$ python3 -q
>>> import numpy as np
>>> np.set_printoptions(precision=1, suppress=True, linewidth=160, sign=" ")
>>> rnd = lambda a: np.round(a, 1) + 0
>>> m1 = np.load("mat.npy")
>>> print(m1)
[[-1 -1 -1 -1 -1 -1 -1 -1]
 [-1 -2 -2 -2 -2 -2 -2 -2]
 [-1 -2 -3 -3 -3 -3 -3 -3]
 [-1 -2 -3 -4 -4 -4 -4 -4]
 [-1 -2 -3 -4 -5 -5 -5 -5]
 [-1 -2 -3 -4 -5 -6 -6 -6]
 [-1 -2 -3 -4 -5 -6 -7 -7]
 [-1 -2 -3 -4 -5 -6 -7 -8]]
>>> ev, evecs = np.linalg.eigh(m1)
>>> print(rnd(np.linalg.eigvalsh(m1 + 2 * np.eye(8))))
[-27.4  -1.3   0.7   1.3   1.5   1.7   1.7   1.7]
>>> print(rnd(ev))
[-29.4  -3.3  -1.3  -0.7  -0.5  -0.3  -0.3  -0.3]
>>> print(rnd(np.linalg.svd(m1, compute_uv=False)))
[ 29.4   3.3   1.3   0.7   0.5   0.3   0.3   0.3]
>>> print(rnd(evecs @ np.diag(ev) @ evecs.T))
[[-1. -1. -1. -1. -1. -1. -1. -1.]
 [-1. -2. -2. -2. -2. -2. -2. -2.]
 [-1. -2. -3. -3. -3. -3. -3. -3.]
 [-1. -2. -3. -4. -4. -4. -4. -4.]
 [-1. -2. -3. -4. -5. -5. -5. -5.]
 [-1. -2. -3. -4. -5. -6. -6. -6.]
 [-1. -2. -3. -4. -5. -6. -7. -7.]
 [-1. -2. -3. -4. -5. -6. -7. -8.]]
>>> blk = np.stack([m1, 4 * m1, m1[::-1]])
>>> print((blk @ m1.T).shape)
(3, 8, 8)
>>> print(rnd(np.linalg.norm(blk, axis=(1, 2))))
[  29.6  118.4   29.6]
>>> print(np.einsum("bij,cij->bc", blk, blk))
[[   876   3504    620]
 [  3504  14016   2480]
 [   620   2480    876]]
>>> print(np.linalg.matrix_rank(blk))
[ 8  8  8]
>>> print(np.linalg.matrix_rank(blk.reshape(3, -1)))
2
>>> print(np.all(np.linalg.eigvalsh(m1) > 0))
False
>>> A2 = m1 / np.linalg.norm(m1, axis=1, keepdims=True)
>>> G = A2 @ A2.T
>>> print((G - 2 * np.eye(8)).round(6).argmax(axis=1))
[ 1  2  3  4  5  6  7  6]
>>> print(np.argwhere(np.triu(np.abs(G) > 0.95, 1)))
[[ 0  1]
 [ 0  2]
 [ 1  2]
 [ 1  3]
 [ 1  4]
 [ 2  3]
 [ 2  4]
 [ 2  5]
 [ 2  6]
 [ 3  4]
 [ 3  5]
 [ 3  6]
 [ 3  7]
 [ 4  5]
 [ 4  6]
 [ 4  7]
 [ 5  6]
 [ 5  7]
 [ 6  7]]
>>> sigma = 10 * 0.5 ** np.arange(3)
>>> rng = np.random.default_rng(380403)
>>> arr = rng.normal(size=(23, 3)) * rng.permutation(sigma)
>>> print(rnd(arr))
[[ -4.1  -6.  -10.9]
 [ -1.3  -1.7  -6.8]
 [  0.9   2.7   5.2]
 [  1.9  -4.2   4.1]
 [ -2.5  -2.7 -12.2]
 [ -0.8  -0.5  -1.1]
 [ -0.6  -1.7   3.1]
 [ -2.3   7.7 -15.6]
 [  1.    0.   -4.2]
 [  3.5   0.3   0.1]
 [  2.6   0.6 -13.3]
 [ -0.8   1.   -6.8]
 [ -0.6   4.5  18.2]
 [ -1.4   0.7 -10.3]
 [ -6.1  -0.6  -4.5]
 [ -0.6   7.7   8.4]
 [  3.9  -1.    6.7]
 [  1.9   2.4  -3.8]
 [  0.6   0.6   9.4]
 [  3.5  -0.6   2.1]
 [  1.2   1.4 -29. ]
 [ -3.7  -5.1  -9.3]
 [  1.4  -3.1  -1.3]]
>>> Ac = arr - arr.mean(axis=0)
>>> evecs = np.linalg.svd(Ac)[2][:1]
>>> A2 = Ac - Ac @ evecs.T @ evecs
>>> print(rnd((Ac @ evecs.T).std(axis=0)))
[ 9.9]
>>> print(rnd(A2.std(axis=0)))
[ 2.4  3.3  0.3]
